$ ipython --no-banner

In [1]: import numpy as np

In [2]: np.set_printoptions(precision=2, suppress=True, linewidth=140)

In [3]: feats = np.load("test11.npy")

In [4]: feats
Out[4]: 
array([[ 0,  0,  2,  4,  1,  1,  0, -1,  1, -4, -5],
       [ 0,  0, -5, -2, -5, -5,  0,  4, -1, -4, -4],
       [ 0,  0,  0,  0,  4,  1,  4,  4, -4, -1,  0],
       [ 0,  0,  0,  0,  5, -2, -4, -3,  4,  5,  1],
       [ 0,  0,  0,  0,  0,  0,  2, -2, -5,  1, -1],
       [ 0,  0,  0,  0,  0,  0,  1, -1, -5, -4,  0],
       [ 0,  0,  0,  0,  0,  0,  0, -3,  1,  0,  3],
       [ 0,  0,  0,  0,  0,  0,  0,  0,  3,  1,  0],
       [ 0,  0,  0,  0,  0,  0,  0,  0,  0,  3,  3],
       [ 0,  0,  0,  0,  0,  0,  0,  0,  0,  0, -2],
       [ 0,  0,  0,  0,  0,  0,  0,  0,  0,  0,  0]])

In [5]: # triangular

In [6]: rng = np.random.default_rng(210)

In [7]: lab = rng.permutation(11)

In [8]: lab
Out[8]: array([ 4,  2,  5,  1,  6, 10,  9,  7,  8,  3,  0])

In [9]: A2 = feats[lab][:, lab]

In [10]: np.round(np.linalg.det(A2), 2), round(np.linalg.det(feats[lab]), 2)
Out[10]: (np.float64(0.0), np.float64(0.0))

In [11]: A2
Out[11]: 
array([[ 0,  0,  0,  0,  2, -1,  1, -2, -5,  0,  0],
       [ 4,  0,  1,  0,  4,  0, -1,  4, -4,  0,  0],
       [ 0,  0,  0,  0,  1,  0, -4, -1, -5,  0,  0],
       [-5, -5, -5,  0,  0, -4, -4,  4, -1, -2,  0],
       [ 0,  0,  0,  0,  0,  3,  0, -3,  1,  0,  0],
       [ 0,  0,  0,  0,  0,  0,  0,  0,  0,  0,  0],
       [ 0,  0,  0,  0,  0, -2,  0,  0,  0,  0,  0],
       [ 0,  0,  0,  0,  0,  0,  1,  0,  3,  0,  0],
       [ 0,  0,  0,  0,  0,  3,  3,  0,  0,  0,  0],
       [ 5,  0, -2,  0, -4,  1,  5, -3,  4,  0,  0],
       [ 1,  2,  1,  0,  0, -5, -4, -1,  1,  4,  0]])

In [12]: np.trace(A2)
Out[12]: np.int64(0)

In [13]: np.diag(A2)
Out[13]: array([0, 0, 0, 0, 0, 0, 0, 0, 0, 0, 0])

In [14]: np.sort(np.linalg.eigvals(feats))
Out[14]: array([0., 0., 0., 0., 0., 0., 0., 0., 0., 0., 0.])

In [15]: np.prod(np.diag(feats)), np.round(np.linalg.det(feats), 2)
Out[15]: (np.int64(0), np.float64(0.0))

In [16]: np.argsort(-np.linalg.norm(feats, axis=0).round(6), kind="stable")[:3]
Out[16]: array([8, 9, 4])

In [17]: np.linalg.matrix_rank(feats, rtol=0.1)
Out[17]: np.int64(8)

In [18]: np.linalg.cond(feats) > 100
Out[18]: np.True_

In [19]: np.round(np.linalg.norm(feats, 2) / np.linalg.norm(feats), 2)
Out[19]: np.float64(0.65)

In [20]: [round(float(x), 2) for x in np.linalg.svd(feats, compute_uv=False)[:3]]
Out[20]: [14.41, 10.4, 8.71]

In [21]: (feats + feats.T) / 2
Out[21]: 
array([[ 0. ,  0. ,  1. ,  2. ,  0.5,  0.5,  0. , -0.5,  0.5, -2. , -2.5],
       [ 0. ,  0. , -2.5, -1. , -2.5, -2.5,  0. ,  2. , -0.5, -2. , -2. ],
       [ 1. , -2.5,  0. ,  0. ,  2. ,  0.5,  2. ,  2. , -2. , -0.5,  0. ],
       [ 2. , -1. ,  0. ,  0. ,  2.5, -1. , -2. , -1.5,  2. ,  2.5,  0.5],
       [ 0.5, -2.5,  2. ,  2.5,  0. ,  0. ,  1. , -1. , -2.5,  0.5, -0.5],
       [ 0.5, -2.5,  0.5, -1. ,  0. ,  0. ,  0.5, -0.5, -2.5, -2. ,  0. ],
       [ 0. ,  0. ,  2. , -2. ,  1. ,  0.5,  0. , -1.5,  0.5,  0. ,  1.5],
       [-0.5,  2. ,  2. , -1.5, -1. , -0.5, -1.5,  0. ,  1.5,  0.5,  0. ],
       [ 0.5, -0.5, -2. ,  2. , -2.5, -2.5,  0.5,  1.5,  0. ,  1.5,  1.5],
       [-2. , -2. , -0.5,  2.5,  0.5, -2. ,  0. ,  0.5,  1.5,  0. , -1. ],
       [-2.5, -2. ,  0. ,  0.5, -0.5,  0. ,  1.5,  0. ,  1.5, -1. ,  0. ]])

In [22]: np.allclose(feats, feats.T)
Out[22]: False

In [23]: np.sort(np.abs(np.linalg.eigvals(feats)))
Out[23]: array([0., 0., 0., 0., 0., 0., 0., 0., 0., 0., 0.])

In [24]: feats @ feats
Out[24]: 
array([[  0,   0,   0,   0,  28,  -6,  -5,  -7,  -5,  17,  14],
       [  0,   0,   0,   0, -30,  -1, -27,   1,  74,  11,   8],
       [  0,   0,   0,   0,   0,   0,   9, -21,  -9,  -8,  -2],
       [  0,   0,   0,   0,   0,   0,   8,   4, -28,  22, -15],
       [  0,   0,   0,   0,   0,   0,   0,  -6,  -4, -17, -11],
       [  0,   0,   0,   0,   0,   0,   0,  -3,  -2, -16,  -4],
       [  0,   0,   0,   0,   0,   0,   0,   0,  -9,   0,   3],
       [  0,   0,   0,   0,   0,   0,   0,   0,   0,   9,   7],
       [  0,   0,   0,   0,   0,   0,   0,   0,   0,   0,  -6],
       [  0,   0,   0,   0,   0,   0,   0,   0,   0,   0,   0],
       [  0,   0,   0,   0,   0,   0,   0,   0,   0,   0,   0]])

In [25]: X = np.load("mat.npy")

In [26]: X
Out[26]: 
array([[-1.,  0.,  0.,  0.,  0.,  0.,  0.,  0.,  0.,  0.],
       [ 0., -2., -5.,  4., -4.,  0.,  6., -1.,  4.,  6.],
       [ 0.,  9., -9., -8.,  3.,  1.,  9., -2.,  2., -9.],
       [ 0.,  5.,  1., -8., -4.,  4.,  6., -7., -5., -2.],
       [ 0.,  6.,  2.,  8.,  8., -4., -3.,  6., -2.,  6.],
       [ 0.,  7., -1., -3.,  0.,  1., -6.,  4., -6.,  4.],
       [ 0., -2., -7., -6.,  8.,  0., -8.,  7., -9., -3.],
       [ 0., -4., -8.,  5.,  3.,  8.,  4., -2.,  7., -4.],
       [ 0.,  7.,  4.,  9., -6., -3.,  6.,  5.,  1., -5.],
       [ 0.,  0.,  3.,  7., -3., -4., -2., -7., -3.,  5.]])

In [27]: # splits into 2 blocks

In [28]: lab = rng.permutation(10)

In [29]: A2 = X[:, lab] * rng.choice([-1, 1], 10)

In [30]: A2
Out[30]: 
array([[-0., -1., -0.,  0.,  0.,  0., -0.,  0.,  0., -0.],
       [-4.,  0., -4., -2., -4., -5., -6., -1.,  0., -6.],
       [-2.,  0.,  8.,  9.,  3., -9., -9., -2.,  1.,  9.],
       [ 5.,  0.,  8.,  5., -4.,  1., -6., -7.,  4.,  2.],
       [ 2.,  0., -8.,  6.,  8.,  2.,  3.,  6., -4., -6.],
       [ 6.,  0.,  3.,  7.,  0., -1.,  6.,  4.,  1., -4.],
       [ 9.,  0.,  6., -2.,  8., -7.,  8.,  7.,  0.,  3.],
       [-7.,  0., -5., -4.,  3., -8., -4., -2.,  8.,  4.],
       [-1.,  0., -9.,  7., -6.,  4., -6.,  5., -3.,  5.],
       [ 3.,  0., -7.,  0., -3.,  3.,  2., -7., -4., -5.]])

In [31]: left, _, Vh = np.linalg.svd(X.T @ A2)

In [32]: lab
Out[32]: array([8, 0, 3, 1, 4, 2, 6, 7, 5, 9])

In [33]: np.round(left @ Vh, 2) + 0
Out[33]: 
array([[ 0.,  1.,  0.,  0.,  0.,  0.,  0.,  0.,  0.,  0.],
       [ 0.,  0.,  0.,  1.,  0.,  0.,  0.,  0.,  0.,  0.],
       [ 0.,  0.,  0.,  0.,  0.,  1.,  0.,  0.,  0.,  0.],
       [ 0.,  0., -1.,  0.,  0.,  0.,  0.,  0.,  0.,  0.],
       [ 0.,  0.,  0.,  0.,  1.,  0.,  0.,  0.,  0.,  0.],
       [ 0.,  0.,  0.,  0.,  0.,  0.,  0.,  0.,  1.,  0.],
       [ 0.,  0.,  0.,  0.,  0.,  0., -1.,  0.,  0.,  0.],
       [ 0.,  0.,  0.,  0.,  0.,  0.,  0.,  1.,  0.,  0.],
       [-1.,  0.,  0.,  0.,  0.,  0.,  0.,  0.,  0.,  0.],
       [ 0.,  0.,  0.,  0.,  0.,  0.,  0.,  0.,  0., -1.]])
